In [1]: import numpy as np

In [2]: from numpy import linalg as LA

In [3]: np.set_printoptions(precision=2, suppress=True, linewidth=120)

In [4]: def tidy(a):
   ...:     return np.round(a, 2) + 0
   ...: 

In [5]: X = np.load("layer3.npy")

In [6]: print(X)
[[1 0 1 0 1 0]
 [0 0 0 0 0 0]
 [1 2 1 2 1 2]
 [1 0 1 0 1 0]
 [0 0 0 0 0 0]
 [1 2 1 2 1 2]]

In [7]: U, sig, VT = LA.svd(X)

In [8]: vecs = VT[:(sig > 1e-8).sum()]

In [9]: rng = np.random.default_rng(82293)

In [10]: x = X[2] + 3 * X[4] + rng.integers(2) * np.eye(6)[3]

In [11]: print(x)
[1. 2. 1. 2. 1. 2.]

In [12]: print(tidy(vecs.T @ vecs))
[[0.33 0.   0.33 0.   0.33 0.  ]
 [0.   0.33 0.   0.33 0.   0.33]
 [0.33 0.   0.33 0.   0.33 0.  ]
 [0.   0.33 0.   0.33 0.   0.33]
 [0.33 0.   0.33 0.   0.33 0.  ]
 [0.   0.33 0.   0.33 0.   0.33]]

In [13]: print(LA.matrix_rank(np.vstack([X, x])))
2

In [14]: print(tidy(np.abs(LA.eigvals(X)).max()))
4.0

In [15]: print(np.allclose(X, X.T))
False

In [16]: print(tidy(LA.det(X)))
0.0

In [17]: print(tidy(np.sort(np.abs(LA.eigvals(X)))))
[0. 0. 0. 0. 0. 4.]

In [18]: print(X @ X)
[[2 2 2 2 2 2]
 [0 0 0 0 0 0]
 [6 6 6 6 6 6]
 [2 2 2 2 2 2]
 [0 0 0 0 0 0]
 [6 6 6 6 6 6]]

In [19]: U, sig, VT = LA.svd(X)

In [20]: print(np.argmax(sig[:-1] / (sig[1:] + 1e-6)) + 1)
2

In [21]: print(tidy(sig))
[5.61 2.14 0.   0.   0.   0.  ]

In [22]: B = U[:, :2] @ np.diag(sig[:2]) @ VT[:2]

In [23]: print(LA.matrix_rank(B))
2

In [24]: print(tidy(LA.norm(X - B, 2)), tidy(sig[2]))
0.0 0.0

In [25]: print(LA.matrix_rank(X, rtol=0.05))
2

In [26]: r = LA.matrix_rank(X)

In [27]: print(r)
2

In [28]: null = LA.svd(X)[2][r:].T

In [29]: print([int(LA.matrix_rank(np.delete(X, i, axis=0))) for i in range(6)])
[2, 2, 2, 2, 2, 2]

In [30]: print(X.sum(axis=0))
[4 4 4 4 4 4]

In [31]: LA.rank(X)
AttributeError: module 'numpy.linalg' has no attribute 'rank'


In [32]: print(np.unravel_index(np.abs(X).argmax(), X.shape))
(np.int64(2), np.int64(1))

In [33]: X[6]
IndexError: index 6 is out of bounds for axis 0 with size 6


In [34]: print(X - X[0])
[[ 0  0  0  0  0  0]
 [-1  0 -1  0 -1  0]
 [ 0  2  0  2  0  2]
 [ 0  0  0  0  0  0]
 [-1  0 -1  0 -1  0]
 [ 0  2  0  2  0  2]]

In [35]: print(np.abs(X).max())
2

In [36]: K = np.diag(np.array([9, 6, 6, 1])) + 3 * np.eye(4, k=1) + 3 * np.eye(4, k=-1)

In [37]: print(K)
[[9. 3. 0. 0.]
 [3. 6. 3. 0.]
 [0. 3. 6. 3.]
 [0. 0. 3. 1.]]

In [38]: print(tidy(LA.eigvalsh(K).min()))
-0.74

In [39]: print((K + K.T) / 2)
[[9. 3. 0. 0.]
 [3. 6. 3. 0.]
 [0. 3. 6. 3.]
 [0. 0. 3. 1.]]

In [40]: print(np.allclose(K, K.T))
True

In [41]: print(tidy(np.abs(LA.eigvals(K)).max()))
11.51

In [42]: print(K @ K)
[[90. 45.  9.  0.]
 [45. 54. 36.  9.]
 [ 9. 36. 54. 21.]
 [ 0.  9. 21. 10.]]

In [43]: print(np.allclose(K @ K.T, K.T @ K))
True

In [44]: print(np.trace(K))
22.0

In [45]: evals, vecs = LA.eigh(K)

In [46]: x = np.array([3, 0, 0, 0])

In [47]: print(tidy(vecs * np.maximum(evals, 0) @ vecs.T))
[[ 9.    2.99  0.03 -0.05]
 [ 2.99  6.05  2.91  0.15]
 [ 0.03  2.91  6.17  2.7 ]
 [-0.05  0.15  2.7   1.51]]

In [48]: print((np.sign(vecs[:, -1].round(6)) == np.sign(vecs[0, -1].round(6))).astype(int))
[1 1 1 1]

In [49]: print(np.abs(K).sum(axis=1).max(), tidy(np.abs(evals).max()))
12.0 11.51

In [50]: evals, vecs = LA.eig(K)

In [51]: print(tidy(evals))
[11.51  8.05  3.17 -0.74]

In [52]: print(tidy(np.sort(LA.eigvals(LA.inv(K)))))
[-1.36  0.09  0.12  0.32]

In [53]: J = np.load("w.npy")

In [54]: print(tidy(J))
[[-1.86 -0.11 -1.04 -0.72]
 [-4.77  1.61  0.16 -6.53]
 [-3.51  1.21 -0.7  -4.02]
 [-1.62  0.05 -1.44 -0.24]
 [-0.51  0.57 -3.06  1.97]
 [-0.78 -0.13 -2.09  1.44]
 [-1.33  0.44 -2.1   0.34]
 [-3.09  2.04 -1.95 -3.17]
 [ 0.56  0.05 -3.61  4.12]
 [-1.83  1.48 -2.65 -0.65]
 [-0.8  -0.56 -1.64  1.39]
 [-1.77  1.17 -2.4  -0.55]
 [-3.12 -0.01  0.13 -3.23]
 [-0.7   0.97 -3.27  1.61]
 [-2.87  1.62 -1.76 -2.73]
 [-2.14  1.37 -2.23 -1.28]
 [-2.51  0.78 -1.27 -2.02]
 [-3.29  1.32 -1.03 -3.59]
 [-0.08 -0.46 -2.45  2.83]
 [-1.82  1.57 -2.76 -0.63]]

In [55]: # rows and columns are dependent

In [56]: r = LA.matrix_rank(J)

In [57]: print(r)
3

In [58]: null = LA.svd(J)[2][r:].T

In [59]: print([int(LA.matrix_rank(J[:, :j + 1])) for j in range(4)])
[1, 2, 3, 3]

In [60]: print([int(LA.matrix_rank(J[:i])) for i in range(1, len(J) + 1)])
[1, 2, 3, 3, 3, 3, 3, 3, 3, 3, 3, 3, 3, 3, 3, 3, 3, 3, 3, 3]

In [61]: print(tidy(null @ null.T))
[[ 0.25 -0.25 -0.25 -0.25]
 [-0.25  0.25  0.25  0.25]
 [-0.25  0.25  0.25  0.25]
 [-0.25  0.25  0.25  0.25]]

In [62]: cen = J - J.mean(axis=0)

In [63]: U, sig, VT = LA.svd(cen, full_matrices=False)

In [64]: print(tidy((sig ** 2).sum() ** 2 / (sig ** 4).sum()))
1.16

In [65]: print(tidy(sig))
[13.43  3.82  0.    0.  ]

In [66]: print(tidy(cen.mean(axis=0)))
[0. 0. 0. 0.]

In [67]: print((np.sign(U[:, 0]) == np.sign(U[0, 0])).astype(int))
[1 1 1 0 0 0 0 1 0 0 0 0 1 0 1 1 1 1 0 0]

In [68]: print(tidy(VT[0] * np.sign(VT[0, np.abs(VT[0]).argmax()])))
[ 0.42 -0.15 -0.27  0.85]

In [69]: print(np.searchsorted(np.cumsum(sig ** 2) / (sig ** 2).sum(), 0.9) + 1)
1

In [70]: data = np.load("mat.npy")

In [71]: print(data)
[[ 1.3  1.2  0.2  5.5  0.1]
 [-0.9  0.8 -0.6 -3.5  0.6]
 [-1.9 -0.5 -1.5  4.5 -1.6]
 [ 0.7  1.2 -0.4  5.5 -0.2]]

In [72]: # column 3 dominates

In [73]: u, v = data[0], data[3]

In [74]: print(u @ u)
33.43

In [75]: pr = (u @ v) / (u @ u) * u

In [76]: print(LA.matrix_rank(np.outer(u, v)))
1

In [77]: gram = data.T @ data

In [78]: print(np.trace(gram), (data ** 2).sum())
109.15 109.15

In [79]: print((data @ data.T).shape)
(4, 4)

In [80]: W0 = np.array([[2.02, 0.0], [2.0, 0.02]])

In [81]: B = K / np.sqrt((K ** 2).mean(axis=1, keepdims=True))

In [82]: print(tidy(B[2]))
[0.   0.82 1.63 0.82]

In [83]: print(tidy(np.prod(np.diag(W0))), tidy(LA.det(W0)))
0.04 0.04

In [84]: print([int(LA.matrix_rank(LA.matrix_power(W0, p))) for p in range(1, 3)])
[2, 2]

In [85]: print(LA.matrix_rank(W0 - W0[0, 0] * np.eye(2)))
1

In [86]: print(tidy(np.sort(LA.eigvals(W0))))
[0.02 2.02]

In [87]: x = np.array([3, 3])

In [88]: print(tidy((W0 * x).sum(axis=1)))
[6.06 6.06]

In [89]: print(LA.norm(W0 @ x) <= LA.norm(W0, 2) * LA.norm(x) + 1e-9)
True

In [90]: print(tidy(W0 @ (2 * x)))
[12.12 12.12]

In [91]: print(W0 @ np.eye(2)[1])
[0.   0.02]

In [92]: print(tidy(W0 * x))
[[6.06 0.  ]
 [6.   0.06]]

In [93]: print(np.sign((W0 @ x).round(6)))
[1. 1.]

In [94]: u, v = W0[1], W0[0]

In [95]: print(tidy(u @ u))
4.0

In [96]: pr = (u @ v) / (u @ u) * u

In [97]: print(tidy(np.outer(u, v)))
[[4.04 0.  ]
 [0.04 0.  ]]

In [98]: print(tidy((v - pr) @ u))
0.0

In [99]: x = np.array([-3, -6, 1, 8])

In [100]: rhs = K @ x

In [101]: print(rhs)
[-45. -42.  12.  11.]

In [102]: print(tidy(LA.solve(K, rhs)))
[-3. -6.  1.  8.]

In [103]: print(tidy(LA.solve(K, K[:, 1])))
[0. 1. 0. 0.]

In [104]: feats = np.loadtxt("block0.csv", delimiter=",")

In [105]: print(feats)
[[ 1.  -0.2  0.2  1.7  0. ]
 [-0.4  0.7  1.4  1.4 -0.7]
 [ 0.1 -1.9  0.8 -0.2 -1.2]
 [-0.6 -0.8 -0.2 -0.1  0.5]
 [ 0.7 -0.3 -1.5 -0.2  2.2]
 [ 0.8 -0.3  0.5 -0.6  0.1]
 [-0.1  1.4  0.3 -0.4  0.3]
 [ 1.1 -0.9  0.3  0.2 -0.2]
 [-0.8  1.4  1.  -0.2  0.8]
 [ 0.   0.7 -0.2 -1.6 -1.4]
 [ 0.8 -0.8  0.8 -0.2 -0.7]
 [ 0.5  0.3 -1.1 -0.4 -0.1]
 [-0.9  1.2 -0.1  1.4  0.1]
 [-1.   0.2 -0.4 -0.7  0.9]
 [ 1.   0.5 -1.5  0.   1.7]
 [-0.1 -1.  -1.8 -1.4  0. ]
 [ 1.6 -1.1 -2.   1.1  0.1]
 [-0.6 -0.2  1.6  0.3  0. ]
 [-0.5  0.3 -2.6 -1.  -0.1]
 [-0.7 -1.4  0.3 -1.3 -0.3]
 [ 0.   0.1 -0.6  0.4 -1.3]
 [-4.  21.   0.  -3.  -7. ]
 [ 0.5 -1.2  0.5 -0.5 -0.7]
 [ 0.3 -0.9  0.2  0.  -0.8]
 [-2.   0.8  0.2 -0.2  1. ]]

In [106]: cen = (feats - feats.mean(axis=0)) / feats.std(axis=0)

In [107]: print(tidy(cen.std(axis=0)))
[1. 1. 1. 1. 1.]

In [108]: b = LA.lstsq(np.delete(cen, 1, axis=1), cen[:, 1])[0]

In [109]: print(np.abs(b).argmax())
3

In [110]: mat = np.load("a.npy")

In [111]: print(mat)
[[9 1 6 7 0]
 [1 2 4 8 2]
 [1 2 1 6 4]
 [1 2 4 8 2]]

In [112]: B = mat / LA.norm(mat, axis=1, keepdims=True)

In [113]: gram = B @ B.T

In [114]: print(tidy(gram))
[[1.   0.75 0.6  0.75]
 [0.75 1.   0.9  1.  ]
 [0.6  0.9  1.   0.9 ]
 [0.75 1.   0.9  1.  ]]

In [115]: print(np.argwhere(np.triu(np.abs(gram) > 0.95, 1)))
[[1 3]]

In [116]: print(tidy(gram[0]))
[1.   0.75 0.6  0.75]

In [117]: print(tidy(np.degrees(np.arccos(np.clip(gram[0, 1], -1, 1)))))
41.72

In [118]: print((gram - 2 * np.eye(4)).round(6).argmax(axis=1))
[1 3 1 1]
